$ python -q
>>> import numpy as np
>>> import numpy.linalg as la
>>> np.set_printoptions(precision=1, suppress=True, linewidth=100, legacy="1.25")
>>> data = np.loadtxt("w.csv", delimiter=",")
>>> print(data)
[[10.  8.  5.]
 [ 5.  4.  1.]
 [ 0.  2.  0.]
 [ 5.  4.  1.]
 [ 5.  4.  1.]
 [10. 10.  5.]
 [ 0.  2.  0.]
 [10.  9.  5.]
 [ 0.  1.  0.]
 [10.  9.  5.]
 [ 0.  0.  0.]
 [10.  9.  5.]
 [ 5.  5.  1.]
 [ 5.  6.  1.]
 [ 5.  6.  1.]
 [10. 10.  5.]
 [10.  9.  5.]
 [ 0.  0.  0.]
 [10.  9.  5.]
 [ 5.  4.  1.]
 [10. 10.  5.]
 [ 5.  6.  1.]
 [ 0.  1.  0.]
 [ 5.  5.  1.]
 [ 0.  2.  0.]
 [10. 10.  5.]
 [ 5.  4.  1.]
 [ 5.  6.  1.]
 [ 0.  2.  0.]
 [ 0.  1.  0.]
 [ 5.  4.  1.]]
>>> Q, Rm = la.qr(data)
>>> print(Q.shape, Rm.shape)
(31, 3) (3, 3)
>>> Uu, sigma, VT = la.svd(data)
>>> print(np.argmax(sigma[:-1] / (sigma[1:] + 1e-6)) + 1)
1
>>> M2 = Uu[:, :1] @ np.diag(sigma[:1]) @ VT[:1]
>>> print(round(la.norm(data - M2, 2), 1), round(sigma[1], 1))
5.1 5.1
>>> P = data @ la.solve(data.T @ data, data.T)
>>> print(la.matrix_rank(np.eye(31) - P))
28
>>> print(np.round(P @ data[:, 0], 1) + 0)
[10.  5.  0.  5.  5. 10.  0. 10.  0. 10.  0. 10.  5.  5.  5. 10. 10.  0. 10.  5. 10.  5.  0.  5.
  0. 10.  5.  5.  0.  0.  5.]
>>> print(np.allclose(P @ P, P))
True
>>> print(la.norm(data, axis=0))
[36.1 34.3 16.2]
>>> print(la.norm(data, axis=1))
[13.7  6.5  2.   6.5  6.5 15.   2.  14.4  1.  14.4  0.  14.4  7.1  7.9  7.9 15.  14.4  0.  14.4
  6.5 15.   7.9  1.   7.1  2.  15.   6.5  7.9  2.   1.   6.5]
>>> print(round(la.norm(data[29] - data[16]), 1))
13.7
>>> print(data[29] @ data[16])
9.0
>>> J = np.array([[13, 6, -2, 2, -12, 2, 11],
...     [6, 4, -4, 4, -4, 4, 6],
...     [-2, -4, 8, -8, -2, -8, -4],
...     [2, 4, -8, 8, 2, 8, 4],
...     [-12, -4, -2, 2, 13, 2, -9],
...     [2, 4, -8, 8, 2, 8, 4],
...     [11, 6, -4, 4, -9, 4, 10]])
>>> def softmax(z):
...     e = np.exp(z - z.max(axis=-1, keepdims=True))
...     return e / e.sum(axis=-1, keepdims=True)
... 
>>> print(np.round(softmax(J[6]), 1) + 0)
[0.7 0.  0.  0.  0.  0.  0.3]
>>> print(np.round(softmax(J[6] + 3), 1) + 0)
[0.7 0.  0.  0.  0.  0.  0.3]
>>> print(np.round(softmax(10 * J[6]), 1) + 0)
[1. 0. 0. 0. 0. 0. 0.]
>>> att = J @ J.T / np.sqrt(7)
>>> print(softmax(att).round(6).argmax(axis=1))
[0 0 2 3 4 3 0]
>>> print(np.round(softmax(att), 1) + 0)
[[1.  0.  0.  0.  0.  0.  0. ]
 [0.9 0.  0.  0.  0.  0.  0.1]
 [0.  0.  1.  0.  0.  0.  0. ]
 [0.  0.  0.  0.5 0.  0.5 0. ]
 [0.  0.  0.  0.  1.  0.  0. ]
 [0.  0.  0.  0.5 0.  0.5 0. ]
 [1.  0.  0.  0.  0.  0.  0. ]]
>>> vals, evecs = la.eigh(J)
>>> print(vals.round(1) + 0)
[ 0.   0.   0.   0.   0.  25.3 38.7]
>>> print(np.abs(evecs[:, -1]))
[0.5 0.3 0.2 0.2 0.4 0.2 0.5]
>>> print(np.round(evecs.T @ evecs, 1) + 0)
[[1. 0. 0. 0. 0. 0. 0.]
 [0. 1. 0. 0. 0. 0. 0.]
 [0. 0. 1. 0. 0. 0. 0.]
 [0. 0. 0. 1. 0. 0. 0.]
 [0. 0. 0. 0. 1. 0. 0.]
 [0. 0. 0. 0. 0. 1. 0.]
 [0. 0. 0. 0. 0. 0. 1.]]
>>> Uu, sigma, VT = la.svd(J)
>>> print(np.argmax(sigma[:-1] / (sigma[1:] + 1e-6)) + 1)
2
>>> M2 = Uu[:, :2] @ np.diag(sigma[:2]) @ VT[:2]
>>> print(round(la.norm(J - M2, 2), 1), round(float(sigma[2]), 1))
0.0 0.0
>>> print(M2)
[[ 13.   6.  -2.   2. -12.   2.  11.]
 [  6.   4.  -4.   4.  -4.   4.   6.]
 [ -2.  -4.   8.  -8.  -2.  -8.  -4.]
 [  2.   4.  -8.   8.   2.   8.   4.]
 [-12.  -4.  -2.   2.  13.   2.  -9.]
 [  2.   4.  -8.   8.   2.   8.   4.]
 [ 11.   6.  -4.   4.  -9.   4.  10.]]
>>> print(la.matrix_rank(J, rtol=0.05))
2
>>> print(round(np.abs(J - M2).max(), 1))
0.0
>>> x = np.array([-2, -3, -2, -3, 0, -3, 3])
>>> h1 = np.maximum(M2 @ x, 0)
>>> print(M2 * (h1 > 1e-9)[:, None])
[[  0.   0.  -0.   0.  -0.   0.   0.]
 [  0.   0.  -0.   0.  -0.   0.   0.]
 [ -2.  -4.   8.  -8.  -2.  -8.  -4.]
 [  0.   0.  -0.   0.   0.   0.   0.]
 [-12.  -4.  -2.   2.  13.   2.  -9.]
 [  0.   0.  -0.   0.   0.   0.   0.]
 [  0.   0.  -0.   0.  -0.   0.   0.]]
>>> print(M2.T @ h1)
[ -84. -148.  286. -286.  -59. -286. -153.]
>>> print(h1)
[ 0.  0. 36.  0.  1.  0.  0.]
>>> print(np.maximum(M2 @ x, 0) - np.maximum(-M2 @ x, 0))
[-19. -22.  36. -36.   1. -36. -26.]
>>> F = np.load("a.npy")
>>> print(F)
[[ 3  3  0]
 [ 4  3  0]
 [ 5  4  2]
 [ 6  6  3]
 [ 6  6  3]
 [ 6  8  6]
 [ 6 11  8]
 [ 8 11  9]
 [10 12 11]
 [13 15 13]]
>>> x = np.array([1, 1, 2])
>>> print(F @ np.ones(3))
[ 6.  7. 11. 15. 15. 20. 25. 28. 33. 41.]
>>> print(F @ np.eye(3)[1])
[ 3.  3.  4.  6.  6.  8. 11. 11. 12. 15.]
>>> print((F * x).sum(axis=1))
[ 6  7 13 18 18 26 33 37 44 54]
>>> print(np.sign((F @ x).round(6)))
[1 1 1 1 1 1 1 1 1 1]
>>> print(F @ x)
[ 6  7 13 18 18 26 33 37 44 54]
>>> print(F @ (2 * x))
[ 12  14  26  36  36  52  66  74  88 108]
>>> print(np.einsum("ij,j->i", F, x))
[ 6  7 13 18 18 26 33 37 44 54]
>>> A = np.load("m.npy")
>>> print(A)
[[ 12.   0.   0.   3.   0. -15.   9.]
 [  0.   3.   0.   0.   0.   0.   0.]
 [  0.   0.   3.   0.   0.   0.   0.]
 [  3.   0.   0.   4.   0.  -5.   3.]
 [  0.   0.   0.   0.   3.   0.   0.]
 [-15.   0.   0.  -5.   0.  28. -15.]
 [  9.   0.   0.   3.   0. -15.  12.]]
>>> W = np.array([[4, 9], [-8, 3], [-8, 2], [4, -2], [8, 0], [1, -5], [-9, 7]])
>>> coef = np.array([4, 2])
>>> act = np.maximum(A @ W + coef, 0)
>>> print(act)
[[  0. 242.]
 [  0.  11.]
 [  0.   8.]
 [  0.  67.]
 [ 28.   2.]
 [ 87.   0.]
 [  0. 236.]]
>>> basis = np.array([[4, -4], [6, -9]])
>>> print((act @ basis).round(6).argmax(axis=1))
[0 0 0 0 0 0 0]
>>> print(act @ basis)
[[ 1452. -2178.]
 [   66.   -99.]
 [   48.   -72.]
 [  402.  -603.]
 [  124.  -130.]
 [  348.  -348.]
 [ 1416. -2124.]]
>>> M2 = np.array([[7, 8, 2, 1]])
>>> E = M2.T @ M2
>>> print(E)
[[49 56 14  7]
 [56 64 16  8]
 [14 16  4  2]
 [ 7  8  2  1]]
>>> Uu, sigma, VT = la.svd(E, full_matrices=False)
>>> print((sigma > 1e-8).sum())
1
>>> print(np.round(Uu.T @ E @ VT.T, 1) + 0)
[[118.   0.   0.   0.]
 [  0.   0.   0.   0.]
 [  0.   0.   0.   0.]
 [  0.   0.   0.   0.]]
>>> print(np.abs(Uu[:, 0]).round(6).argmax())
1
>>> print(sigma.round(1) + 0)
[118.   0.   0.   0.]
>>> print(np.allclose(Uu * sigma @ VT, E))
True
>>> print(np.round(Uu.T @ Uu, 1) + 0)
[[1. 0. 0. 0.]
 [0. 1. 0. 0.]
 [0. 0. 1. 0.]
 [0. 0. 0. 1.]]
>>> print(Uu.shape, sigma.shape, VT.shape)
(4, 4) (4,) (4, 4)
